$ python3 -q
>>> import numpy as np
>>> from numpy import linalg as LA
>>> np.set_printoptions(suppress=True, linewidth=200)
>>> F = np.loadtxt("out14.csv", delimiter=",")
>>> print(F)
[[1. 0. 0. 0. 0. 0.]
 [0. 0. 0. 0. 0. 0.]
 [2. 0. 2. 0. 0. 0.]
 [2. 0. 0. 0. 0. 0.]
 [2. 3. 1. 2. 1. 0.]
 [0. 1. 0. 0. 0. 0.]]
>>> # triangular
>>> print([round(float(x), 2) for x in LA.svd(F, compute_uv=False)[:3]])
[4.88, 2.66, 1.34]
>>> print(LA.cond(F) > 100)
True
>>> print(F.sum(axis=1))
[1. 0. 4. 2. 9. 1.]
>>> print(np.abs(F).max())
3.0
>>> print(np.round(LA.norm(F), 2))
5.74
>>> print(np.round(LA.svd(F, compute_uv=False), 2) + 0)
[4.88 2.66 1.34 0.58 0.   0.  ]
>>> print(np.unravel_index(np.abs(F).argmax(), F.shape))
(np.int64(4), np.int64(1))
>>> print(np.round(F.mean(axis=0), 2))
[1.17 0.67 0.5  0.33 0.17 0.  ]
>>> print(np.diff(F, axis=0))
[[-1.  0.  0.  0.  0.  0.]
 [ 2.  0.  2.  0.  0.  0.]
 [ 0.  0. -2.  0.  0.  0.]
 [ 0.  3.  1.  2.  1.  0.]
 [-2. -2. -1. -2. -1.  0.]]
>>> left, s, Vt = LA.svd(F)
>>> vecs = Vt[:(s > 1e-8).sum()]
>>> rng = np.random.default_rng(8011)
>>> vec = F[2] + 5 * F[1] + rng.integers(2) * np.eye(6)[0]
>>> print(vec)
[3. 0. 2. 0. 0. 0.]
>>> print(LA.matrix_rank(np.vstack([F, vec])))
4
>>> print(np.round(np.diag(vecs.T @ vecs), 2))
[1.  1.  1.  0.8 0.2 0. ]
>>> print(np.round(LA.norm(vec - vecs.T @ vecs @ vec), 2))
0.0
>>> Y = F[0, 0] * F[1:] - np.outer(F[1:, 0], F[0])
>>> print(Y)
[[0. 0. 0. 0. 0. 0.]
 [0. 0. 2. 0. 0. 0.]
 [0. 0. 0. 0. 0. 0.]
 [0. 3. 1. 2. 1. 0.]
 [0. 1. 0. 0. 0. 0.]]
>>> print(F[:, 0] / F[0, 0])
[1. 0. 2. 2. 2. 0.]
>>> print(np.round(LA.matrix_power(F, 2), 2))
[[ 1.  0.  0.  0.  0.  0.]
 [ 0.  0.  0.  0.  0.  0.]
 [ 6.  0.  4.  0.  0.  0.]
 [ 2.  0.  0.  0.  0.  0.]
 [10.  3.  3.  2.  1.  0.]
 [ 0.  0.  0.  0.  0.  0.]]
>>> print(np.allclose(F, F.T))
False
>>> print(round(LA.det(F), 2))
0.0
>>> LA.determinant(F)
Traceback (most recent call last):
  File "<python-input-29>", line 1, in <module>
    LA.determinant(F)
    ^^^^^^^^^^^^^^
AttributeError: module 'numpy.linalg' has no attribute 'determinant'
>>> print(np.allclose(F @ F.T, F.T @ F))
False
>>> print(round(float(np.abs(LA.eigvals(F)).max()), 2))
2.0
>>> W0 = np.load("a.npy")
>>> print(W0)
[[ 3.89 -2.56  3.61  5.75]
 [ 1.52  0.01  0.96  6.76]
 [ 4.46 -1.29  3.35  5.37]
 [ 1.33 -1.14  1.36  6.46]
 [ 2.02  0.09  2.83  7.16]
 [ 5.55 -0.28  2.51  6.76]
 [ 2.92  0.24  3.56  6.18]
 [ 3.46  0.25  3.63  6.02]
 [ 3.25  1.49  3.19  5.95]
 [ 3.75 -1.    3.56  5.27]
 [ 3.7  -0.74  3.32  6.29]
 [ 2.33 -1.35  3.93  6.63]
 [ 5.07 -1.03  5.4   6.67]
 [ 1.13  0.02  3.57  6.72]
 [ 3.07 -1.02  3.02  6.25]
 [ 0.72  0.34  3.25  5.38]
 [ 3.57 -1.48  1.85  6.35]
 [ 3.04  0.83  3.53  6.34]
 [ 3.26  1.41  2.06  5.14]
 [ 2.99 -0.17  3.2   6.74]
 [ 1.33  0.28  3.93  5.81]
 [ 1.96 -0.35  3.11  5.88]
 [ 3.07 -1.33  2.5   4.91]
 [ 4.98  0.21  2.73  4.75]
 [ 2.48 -2.45  3.84  5.38]
 [ 2.36  0.13  3.14  5.42]
 [ 4.05 -0.44  1.91  6.96]
 [ 1.83 -0.53  2.71  6.79]
 [ 2.82  1.18  2.97  6.77]
 [ 4.06 -0.61  3.71  5.9 ]
 [ 4.99 -0.13  1.45  5.96]
 [ 2.82 -0.58  0.21  6.05]]
>>> cent = W0[[3, 25]].astype(float)
>>> for _ in range(7):
...     z = LA.norm(W0[:, None] - cent, axis=-1).argmin(axis=1)
...     cent = np.array([W0[z == j].mean(axis=0) for j in range(2)])
... 
>>> print(z)
[1 0 1 0 1 1 1 1 1 1 1 1 1 1 1 1 0 1 1 1 1 1 1 1 1 1 1 0 1 1 1 0]
>>> print(np.round(cent[1] - cent[0], 2))
[ 1.    0.44  1.8  -0.47]
>>> print(np.abs(cent[1] - cent[0]).argmax())
2
>>> print(np.bincount(z))
[ 5 27]
